$ python -q
>>> import numpy as np
>>> import numpy.linalg as la
>>> np.set_printoptions(precision=2, suppress=True, linewidth=160)
>>> m1 = np.load("out2.npy")
>>> print(m1)
[[  0  -2   0  -6]
 [  3   3   9   9]
 [  0 -18   0 -18]
 [ 27  27  27  27]]
>>> print(m1.sum(axis=0))
[30 10 36 12]
>>> print(round(float(la.norm(m1)), 2))
61.51
>>> print(la.matrix_rank(m1))
4
>>> m1[:, 4]
Traceback (most recent call last):
  File "<python-input-8>", line 1, in <module>
    m1[:, 4]
    ~~^^^^^^
IndexError: index 4 is out of bounds for axis 1 with size 4
>>> print(m1.mean(axis=0))
[7.5 2.5 9.  3. ]
>>> print(np.unravel_index(np.abs(m1).argmax(), m1.shape))
(np.int64(3), np.int64(0))
>>> vec = np.array([1, 6, 2, 1])
>>> h1 = np.maximum(m1 @ vec, 0)
>>> print(np.maximum(m1 @ vec, 0) - np.maximum(-m1 @ vec, 0))
[ -18   48 -126  270]
>>> print(m1.T @ h1)
[7434 7434 7722 7722]
>>> print(np.maximum(m1 @ (3 * vec), 0))
[  0 144   0 810]
>>> Q, Rm = la.qr(m1)
>>> print(Rm)
[[-27.17 -27.17 -27.83 -27.83]
 [  0.   -18.11   0.   -18.55]
 [  0.     0.    -5.96  -5.96]
 [  0.     0.     0.     3.98]]
>>> print(np.round(Q.T @ Q, 2) + 0)
[[1. 0. 0. 0.]
 [0. 1. 0. 0.]
 [0. 0. 1. 0.]
 [0. 0. 0. 1.]]
>>> print(Q.shape, Rm.shape)
(4, 4) (4, 4)
>>> print(np.allclose(Rm.T @ Rm, m1.T @ m1))
True
